>>> import numpy as np
>>> np.set_printoptions(precision=3, suppress=True, linewidth=140)
>>> feats = np.loadtxt("sample7.csv", delimiter=",")
>>> feats
array([[  9.249,   3.775,   9.286,   7.506,   9.278,   7.358,   1.891],
       [  4.979,   2.058,   5.036,   3.918,   4.862,   4.011,   1.027],
       [ -1.35 ,  -0.515,  -1.433,  -1.11 ,  -1.401,  -1.087,  -0.271],
       [ -4.289,  -1.735,  -4.339,  -3.481,  -4.335,  -3.442,  -0.835],
       [ -5.934,  -2.429,  -5.999,  -4.844,  -5.969,  -4.73 ,  -1.16 ],
       [ -0.641,  -0.313,  -0.696,  -0.568,  -0.687,  -0.49 ,  -0.153],
       [  2.94 ,   1.112,   2.893,   2.386,   2.937,   2.311,   0.507],
       [-10.753,  -4.199, -10.764,  -8.622, -10.831,  -8.669,  -2.234],
       [ -6.855,  -2.834,  -6.961,  -5.548,  -7.062,  -5.597,  -1.393],
       [  3.516,   1.338,   3.493,   2.81 ,   3.582,   2.799,   0.853],
       [  5.304,   2.162,   5.32 ,   4.363,   5.27 ,   4.229,   1.072],
       [  0.936,   0.364,   0.811,   0.689,   0.843,   0.733,   0.118],
       [ 10.904,   4.329,  10.884,   8.653,  10.856,   8.634,   2.158],
       [  5.01 ,   2.063,   4.989,   4.135,   4.942,   3.954,   0.996],
       [ -2.977,  -1.201,  -3.007,  -2.304,  -2.909,  -2.254,  -0.591],
       [ 12.061,   4.905,  12.109,   9.701,  12.035,   9.674,   2.392],
       [  3.387,   1.333,   3.379,   2.777,   3.381,   2.734,   0.685],
       [  4.643,   1.865,   4.714,   3.746,   4.671,   3.677,   1.007],
       [ -0.022,  -0.025,  -0.123,   0.034,  -0.016,  -0.004,  -0.058],
       [  2.548,   0.973,   2.549,   1.946,   2.41 ,   2.081,   0.471],
       [ -2.243,  -0.92 ,  -2.153,  -1.786,  -2.259,  -1.812,  -0.478],
       [  0.171,  -0.002,   0.197,   0.164,   0.148,   0.101,   0.047],
       [  5.425,   2.159,   5.443,   4.354,   5.409,   4.334,   1.13 ],
       [ -1.511,  -0.569,  -1.379,  -1.178,  -1.376,  -1.123,  -0.273],
       [ -4.937,  -1.988,  -4.926,  -3.912,  -5.058,  -3.957,  -0.914],
       [ -4.047,  -1.646,  -3.988,  -3.326,  -4.132,  -3.204,  -0.818],
       [  2.324,   0.95 ,   2.332,   1.874,   2.244,   1.866,   0.572],
       [  1.892,   0.74 ,   1.942,   1.591,   1.944,   1.48 ,   0.372],
       [  2.976,   1.188,   2.895,   2.35 ,   2.908,   2.327,   0.564],
       [ -3.75 ,  -1.561,  -3.798,  -3.022,  -3.836,  -2.935,  -0.801],
       [  4.715,   1.875,   4.623,   3.7  ,   4.702,   3.726,   0.963],
       [ -1.352,  -0.526,  -1.333,  -1.062,  -1.346,  -1.134,  -0.262],
       [  1.409,   0.656,   1.459,   1.212,   1.395,   1.21 ,   0.37 ],
       [  5.737,   2.235,   5.729,   4.642,   5.752,   4.657,   1.212],
       [  5.337,   2.132,   5.368,   4.276,   5.411,   4.328,   1.157],
       [ -3.202,  -1.265,  -3.108,  -2.43 ,  -3.103,  -2.465,  -0.629],
       [ -3.842,  -1.535,  -3.769,  -3.043,  -3.864,  -3.115,  -0.751],
       [ -5.277,  -2.083,  -5.227,  -4.161,  -5.162,  -4.131,  -1.104],
       [ -2.63 ,  -1.017,  -2.684,  -2.088,  -2.741,  -2.087,  -0.537],
       [  5.393,   2.153,   5.309,   4.367,   5.369,   4.272,   1.045],
       [  5.69 ,   2.208,   5.623,   4.62 ,   5.619,   4.528,   1.094],
       [  1.007,   0.381,   1.057,   0.761,   1.087,   0.771,   0.3  ],
       [  5.134,   2.056,   5.127,   4.263,   5.061,   4.062,   1.019],
       [ -4.775,  -1.935,  -4.713,  -3.864,  -4.831,  -3.826,  -0.967],
       [  4.168,   1.662,   4.052,   3.287,   3.997,   3.186,   0.775],
       [ -3.688,  -1.517,  -3.602,  -2.983,  -3.648,  -3.034,  -0.761],
       [  5.916,   2.394,   5.984,   4.73 ,   5.913,   4.788,   1.135],
       [ -6.855,  -2.788,  -6.895,  -5.53 ,  -6.963,  -5.528,  -1.358],
       [  3.138,   1.259,   3.154,   2.549,   3.083,   2.533,   0.581],
       [ -2.186,  -1.044,  -2.165,  -1.783,  -2.088,  -1.767,  -0.375]])
>>> Xs = feats - feats.mean(axis=0)
>>> Uu, sigma, Vt = np.linalg.svd(Xs, full_matrices=False)
>>> np.abs(Vt[-1])
array([0.259, 0.623, 0.469, 0.321, 0.377, 0.238, 0.151])
>>> (np.sign(Uu[:, 0]) == np.sign(Uu[0, 0])).astype(int)
array([1, 1, 0, 0, 0, 0, 1, 0, 0, 1, 1, 1, 1, 1, 0, 1, 1, 1, 0, 1, 0, 0, 1, 0, 0, 0, 1, 1, 1, 0, 1, 0, 1, 1, 1, 0, 0, 0, 0, 1, 1, 1, 1, 0,
       1, 0, 1, 0, 1, 0])
>>> np.abs(Uu[:, 0]).argmax()
np.int64(7)
>>> print(Vt[0] * np.sign(Vt[0, np.abs(Vt[0]).argmax()]))
[0.472 0.19  0.472 0.379 0.473 0.377 0.095]
>>> np.round(sigma ** 2 / (sigma ** 2).sum(), 3) + 0
array([1., 0., 0., 0., 0., 0., 0.])
>>> x = np.array([0, -1, 3, -3, -2, 2, -2])
>>> y = feats @ x
>>> np.round(np.linalg.solve(feats.T @ feats, feats.T @ y), 3) + 0
array([ 0., -1.,  3., -3., -2.,  2., -2.])
>>> np.round(np.linalg.lstsq(feats, y)[0], 3) + 0
array([ 0., -1.,  3., -3., -2.,  2., -2.])
>>> print(np.round(np.linalg.pinv(feats) @ feats, 3) + 0)
[[1. 0. 0. 0. 0. 0. 0.]
 [0. 1. 0. 0. 0. 0. 0.]
 [0. 0. 1. 0. 0. 0. 0.]
 [0. 0. 0. 1. 0. 0. 0.]
 [0. 0. 0. 0. 1. 0. 0.]
 [0. 0. 0. 0. 0. 1. 0.]
 [0. 0. 0. 0. 0. 0. 1.]]
>>> rng = np.random.default_rng(83852)
>>> y = y + 0.3 * rng.normal(size=50)
>>> y
array([-6.108, -3.386,  0.732,  2.161,  3.344,  0.407, -2.136,  6.682,  4.427, -2.458, -3.607, -0.382, -6.417, -3.19 ,  1.052, -6.876,
       -2.193, -2.616, -0.377, -0.599,  1.355,  0.067, -3.88 ,  0.85 ,  2.746,  2.545, -1.594, -1.313, -1.689,  2.497, -3.717,  0.723,
       -1.131, -3.448, -3.067,  2.068,  2.575,  2.834,  1.596, -3.436, -3.671, -1.007, -3.415,  3.351, -2.475,  2.064, -3.56 ,  4.197,
       -1.861,  1.329])
>>> c, *_ = np.linalg.lstsq(feats, y)
>>> np.round(np.linalg.norm(y - feats @ c), 3)
np.float64(1.915)
>>> np.round(feats.T @ (y - feats @ c), 3) + 0
array([0., 0., 0., 0., 0., 0., 0.])
>>> c
array([-0.185, -0.728,  2.388, -1.615, -1.183,  0.481, -2.124])
>>> c.round()
array([-0., -1.,  2., -2., -1.,  0., -2.])
>>> E = np.loadtxt("mat.csv", delimiter=",")
>>> E
array([[-1.748,  3.548,  3.686, -2.64 , -1.206,  6.496, -3.576, -2.713],
       [ 1.188,  6.336, -4.168, -5.16 , -0.382,  1.772,  0.192,  3.336],
       [-5.829, -1.27 , -3.634,  1.879, -3.693, -5.482, -0.592,  1.908],
       [-2.36 ,  6.941, -0.366, -0.326,  3.946, -0.386, -0.543,  5.478],
       [ 0.602, -3.189,  6.821,  0.076, -4.896, -1.579,  3.298, -2.365],
       [-4.79 ,  2.637,  1.895, -5.123,  4.101, -3.503, -3.207,  0.947],
       [ 2.565, -2.977,  6.45 ,  3.064, -4.613,  0.829,  3.28 ,  0.914],
       [ 3.769, -2.339,  0.257,  0.144,  5.44 , -0.113,  0.528,  7.095],
       [-6.323,  0.954, -0.748, -0.318,  1.297,  0.276,  6.535,  3.74 ],
       [ 1.414, -0.185,  0.69 ,  3.009, -2.385, -4.992,  7.589,  0.495],
       [ 5.888, -5.495, -0.151, -2.211, -4.951, -1.591,  1.501,  0.969],
       [ 1.367,  2.452,  3.83 ,  2.316,  4.393,  4.605, -0.474,  5.6  ],
       [-1.959, -3.235,  0.117,  4.149, -2.679,  7.248, -2.8  ,  0.961],
       [ 0.52 , -1.177,  6.863, -3.988, -1.175,  1.088,  5.549, -1.411],
       [-7.085, -0.284,  3.494, -0.653, -0.111, -1.786,  4.302, -3.921],
       [-0.896, -3.11 , -0.598, -2.484,  2.133,  4.678,  6.525, -3.74 ],
       [ 3.65 ,  4.849, -0.891,  3.602, -3.624,  3.774, -0.713,  4.638],
       [ 0.487,  2.692, -8.345,  0.518, -3.824,  0.424, -2.601,  1.017],
       [ 4.912,  2.621,  4.131, -0.58 ,  3.795,  3.184, -5.029, -1.33 ],
       [ 0.973, -1.04 ,  4.837, -0.992, -5.939,  1.204, -4.6  ,  3.964],
       [ 2.523,  0.701,  2.597,  1.255, -3.615,  6.17 , -5.233, -2.51 ]])
>>> A2 = E + rng.integers(-2, 3, (21, 7)) @ rng.integers(-2, 3, (7, 8))
>>> A2
array([[  2.252,   4.548,  -2.314,   4.36 ,  -1.206,  -1.504,  -9.576, -12.713],
       [  0.188,  10.336,   3.832, -10.16 ,  -1.382,  10.772,   5.192,  13.336],
       [ -0.829,   9.73 ,  -5.634,   6.879,   0.307,   5.518,  -7.592,   4.908],
       [-13.36 ,  12.941, -16.366,  -0.326,   3.946,  -5.386,  -1.543,   9.478],
       [  1.602,  -1.189,  -6.179,   1.076,   5.104,  -9.579,   0.298,  -7.365],
       [  2.21 ,   2.637,   2.895,  -0.123,   0.101,  -1.503,  -8.207, -10.053],
       [ -2.435,  -6.977,  -0.55 ,  -1.936,  -2.613, -13.171,  10.28 ,   3.914],
       [ -2.231,   4.661,   0.257,  -1.856,  -1.56 ,  11.887,   0.528,  10.095],
       [ -2.323,  -4.046,  -1.748,   5.682,   1.297,  -8.724,   2.535,  -3.26 ],
       [ -3.586,   5.815,  -3.31 ,   2.009,  -3.385,  -5.992,   8.589,   3.495],
       [ 10.888,  -3.495,  -0.151,   2.789,  -5.951,   5.409,  -3.499,   2.969],
       [ -4.633,  -6.548,   9.83 ,  -5.684,   3.393,   6.605,   7.526,  14.6  ],
       [ -4.959,  -0.235,  -4.883,   6.149,  -2.679,   7.248,  -3.8  ,   9.961],
       [ -5.48 ,  -4.177,   4.863,  -1.988,  -8.175,  -0.912,   5.549,   3.589],
       [-11.085,   3.716,   6.494,  -4.653,  -3.111,  -0.786,  10.302,   7.079],
       [  9.104,  -5.11 ,   1.402,   3.516,   2.133,   4.678,   0.525, -15.74 ],
       [  5.65 ,  -4.151, -10.891,   4.602,   0.376, -10.226,  -0.713,  -1.362],
       [  4.487,   6.692, -14.345,  -0.482,   5.176,  -3.576,  -2.601,   0.017],
       [ 14.912,   2.621,   6.131,   1.42 ,   9.795,  -2.816,  -7.029, -13.33 ],
       [  0.973,  -3.04 ,  -1.163,   1.008,  -5.939,   1.204,  -8.6  ,  -4.036],
       [  3.523,   0.701,  -2.403,   7.255,  -6.615,  10.17 , -12.233,  -6.51 ]])
>>> np.linalg.matrix_rank(A2 - E, tol=1e-8)
np.int64(7)
>>> np.abs(A2 - E).sum(axis=1)
array([42., 43., 48., 43., 43., 35., 47., 37., 36., 22., 27., 49., 23., 27., 36., 38., 46., 29., 40., 22., 30.])
>>> print(np.round(np.linalg.svd(A2 - E, compute_uv=False), 3) + 0)
[49.114 38.623 30.462 20.643 12.169 10.831  4.649  0.   ]
>>> C = E[[16, 20]].astype(float)
>>> for _ in range(7):
...     z = np.linalg.norm(E[:, None] - C, axis=-1).argmin(axis=1)
...     C = np.array([E[z == j].mean(axis=0) for j in range(2)])
... 
>>> z
array([1, 0, 0, 0, 1, 0, 1, 0, 0, 0, 1, 0, 1, 1, 1, 1, 0, 0, 1, 1, 1])
>>> np.abs(C[1] - C[0]).argmax()
np.int64(2)
>>> print(C[1] - C[0])
[ 1.315 -3.546  4.625 -0.509 -2.641  2.721 -0.379 -4.442]
>>> print(np.bincount(z))
[10 11]
>>> q, V = np.linalg.qr(E[:, :7])[0], np.linalg.qr(E[:, 7:])[0]
>>> sigma = np.linalg.svd(q.T @ V, compute_uv=False)
>>> np.degrees(np.arccos(sigma.clip(0, 1)))
array([60.926])
>>> G = np.cov(E, rowvar=False)
>>> print(E.std(axis=0))
[3.563 3.293 3.748 2.648 3.531 3.511 3.931 3.159]
>>> arr = np.loadtxt("case17.csv", delimiter=",")
>>> arr
array([[ 158.,   11.,  -89.,   16.,  149., -114., -119.,   47.,  -64.],
       [  11.,  129.,  -42.,  -49.,   90.,   64.,   69.,  -44.,  -58.],
       [ -89.,  -42.,  215.,   95., -138.,   -1.,  161.,   68.,   68.],
       [  16.,  -49.,   95.,  132.,  -16.,  -61.,   58.,  131.,   80.],
       [ 149.,   90., -138.,  -16.,  203.,  -47.,  -81.,   19.,  -77.],
       [-114.,   64.,   -1.,  -61.,  -47.,  194.,   64.,  -83.,    5.],
       [-119.,   69.,  161.,   58.,  -81.,   64.,  263.,   28.,   57.],
       [  47.,  -44.,   68.,  131.,   19.,  -83.,   28.,  156.,  102.],
       [ -64.,  -58.,   68.,   80.,  -77.,    5.,   57.,  102.,  166.]])
>>> np.linalg.cond(arr) > 100
np.True_
>>> np.argsort(-np.linalg.norm(arr, axis=0).round(6), kind="stable")[:3]
array([6, 2, 4])
>>> A2 = arr + rng.integers(-2, 3, (9, 6)) @ rng.integers(-2, 3, (6, 9))
>>> A2
array([[ 154.,   21.,  -93.,   17.,  153., -107., -117.,   48.,  -70.],
       [  16.,  128.,  -41.,  -50.,   89.,   60.,   72.,  -42.,  -55.],
       [ -89.,  -38.,  222.,   97., -137.,   -4.,  154.,   65.,   71.],
       [  17.,  -43.,   98.,  128.,  -12.,  -59.,   58.,  134.,   77.],
       [ 153.,   92., -139.,  -13.,  205.,  -49.,  -78.,   16.,  -67.],
       [-115.,   64.,    0.,  -63.,  -41.,  192.,   68.,  -89.,    8.],
       [-113.,   69.,  161.,   66.,  -87.,   54.,  265.,   26.,   65.],
       [  46.,  -41.,   75.,  133.,   17.,  -90.,   23.,  154.,   98.],
       [ -65.,  -55.,   67.,   74.,  -74.,   12.,   58.,  108.,  159.]])
>>> np.round(np.linalg.svd(A2 - arr, compute_uv=False), 3) + 0
array([27.563, 16.52 , 13.657, 10.726,  9.677,  6.868,  0.   ,  0.   ,  0.   ])
>>> A2 - arr
array([[ -4.,  10.,  -4.,   1.,   4.,   7.,   2.,   1.,  -6.],
       [  5.,  -1.,   1.,  -1.,  -1.,  -4.,   3.,   2.,   3.],
       [  0.,   4.,   7.,   2.,   1.,  -3.,  -7.,  -3.,   3.],
       [  1.,   6.,   3.,  -4.,   4.,   2.,   0.,   3.,  -3.],
       [  4.,   2.,  -1.,   3.,   2.,  -2.,   3.,  -3.,  10.],
       [ -1.,   0.,   1.,  -2.,   6.,  -2.,   4.,  -6.,   3.],
       [  6.,   0.,   0.,   8.,  -6., -10.,   2.,  -2.,   8.],
       [ -1.,   3.,   7.,   2.,  -2.,  -7.,  -5.,  -2.,  -4.],
       [ -1.,   3.,  -1.,  -6.,   3.,   7.,   1.,   6.,  -7.]])
